% python3 -q
>>> import numpy as np
>>> np.set_printoptions(suppress=True, linewidth=200)
>>> M2 = np.array([[1]])
>>> Z = np.array([[2]])
>>> E = np.block([[M2, np.array([[2]])], [np.zeros((1, 1)), Z]])
>>> print(E)
[[1. 2.]
 [0. 2.]]
>>> proj = np.triu(np.array([[2, -2], [0, 0]]), 1) + np.eye(2)
>>> M2 = proj @ E @ np.linalg.inv(proj)
>>> print(np.linalg.matrix_rank(M2))
2
>>> print(proj @ E - E @ proj)
[[ 0. -2.]
 [ 0.  0.]]
>>> print(M2)
[[1. 0.]
 [0. 2.]]
>>> print(round(float(np.linalg.det(M2)), 2))
2.0
>>> print(np.poly(M2))
[ 1. -3.  2.]
>>> M2 = E[0, 0] * E[1:] - np.outer(E[1:, 0], E[0])
>>> print(M2)
[[0. 2.]]
>>> print(E[:, 0] / E[0, 0])
[1. 0.]
>>> print(np.flatnonzero(~M2.round(6).any(axis=1)))
[]
>>> A = np.array([[3, 3, -2],
...     [2, 4, -2],
...     [5, 4, -2],
...     [2, 4, -4],
...     [5, 5, -2],
...     [3, 8, 0],
...     [6, 11, -3],
...     [5, 9, 0],
...     [3, 12, 3],
...     [5, 12, 2],
...     [6, 11, 2],
...     [9, 13, 2],
...     [10, 15, 1],
...     [7, 16, -1],
...     [4, 13, 2],
...     [1, 10, 1],
...     [-1, 10, 3],
...     [-4, 8, 1]])
>>> gram = np.cov(A, rowvar=False)
>>> print(np.round(np.linalg.eigvalsh(gram)[::-1], 2))
[21.26  8.93  1.68]
>>> print(np.argwhere(np.triu(np.abs(np.corrcoef(A.T)) > 0.8, 1)))
[]
>>> print(np.round(np.polyfit(A[:, 0], A[:, 2], 1), 2))
[-0.03  0.18]
>>> print(np.round(np.corrcoef(A.T), 2))
[[ 1.    0.45 -0.05]
 [ 0.45  1.    0.62]
 [-0.05  0.62  1.  ]]
>>> print(round(float(np.corrcoef(A[:, 0], A[:, 2])[0, 1]), 2))
-0.05
>>> arr = np.array([[1.03, -1.07, -0.38, 1.0, -4.98],
...     [9.05, 1.78, -8.1, -4.3, -2.98],
...     [14.16, -5.3, -5.85, 7.41, 1.06]])
>>> u = np.array([-1, 2])
>>> print(np.round(np.cross(arr[0, :3], arr[2, :3]), 2))
[4.25 0.64 9.69]
>>> print(np.round(np.array([np.convolve(row, u, "same") for row in arr]), 2))
[[ -1.03   3.13  -1.76  -1.76   6.98]
 [ -9.05  16.32  11.66 -11.9   -5.62]
 [-14.16  33.62  -4.75 -19.11  13.76]]
>>> x = np.array([7, 9, 5, 4, 8])
>>> a = np.maximum(arr @ x, 0)
>>> print(np.flatnonzero(a > 1e-9))
[2]
>>> W = np.array([[1, -3], [0, -1], [-3, -3], [-1, -2], [1, 2]])
>>> coef = np.array([2, 0])
>>> act = np.maximum(arr @ W + coef, 0)
>>> print(np.linalg.matrix_rank(act))
1
>>> print((act > 0).astype(int))
[[0 0]
 [1 0]
 [1 0]]
>>> Z = np.array([[-4, 5, 4], [0, 0, 3]])
>>> print((act @ Z).round(6).argmax(axis=1))
[0 1 1]
>>> print(np.round(act @ Z, 2))
[[   0.      0.      0.  ]
 [-146.68  183.35  146.68]
 [-109.44  136.8   109.44]]
>>> M = np.load("run4.npy")
>>> print(M)
[[-33.58  52.26  -4.74  33.2 ]
 [-15.83  37.35   9.37  15.9 ]
 [-18.04  14.    -5.75  18.07]
 [ -5.73  18.4  -11.01   6.03]]
>>> print(np.round(np.abs(np.linalg.svd(M)[2][-1]), 2))
[0.7  0.01 0.01 0.71]
>>> print(np.argsort(-np.linalg.norm(M, axis=0).round(6), kind="stable")[:3])
[1 0 3]
>>> print(np.linalg.matrix_rank(M, rtol=0.1))
3
>>> Q, r_ = np.linalg.qr(M)
>>> print(np.round(np.trace(Q @ Q.T), 2))
4.0
>>> x = np.array([-5, 4, 5, -3])
>>> y = M @ x
>>> coef, lr = np.zeros(4), 1 / np.linalg.norm(M, 2) ** 2
>>> for i in range(200):
...     coef -= lr * M.T @ (M @ coef - y)
...     if i % 50 == 0: print(i, round(np.linalg.norm(M @ coef - y), 2))
... 
0 88.04
50 14.74
100 3.97
150 1.98
>>> print(coef.round(2))
[-1.05  3.98  5.02  1.  ]
>>> print(np.round(np.linalg.cond(M), 2))
341.77
>>> ev, evecs = np.linalg.eig(M)
>>> print(np.round(np.prod(ev), 2))
-4842.44
>>> print(ev.round(2))
[ 28.69 -18.21  -4.25  -2.18]
>>> print(np.round(np.sort(np.linalg.eigvals(M.T)), 2))
[-18.21  -4.25  -2.18  28.69]
>>> print(np.round(M @ evecs[:, 0] - ev[0] * evecs[:, 0], 2) + 0)
[0. 0. 0. 0.]
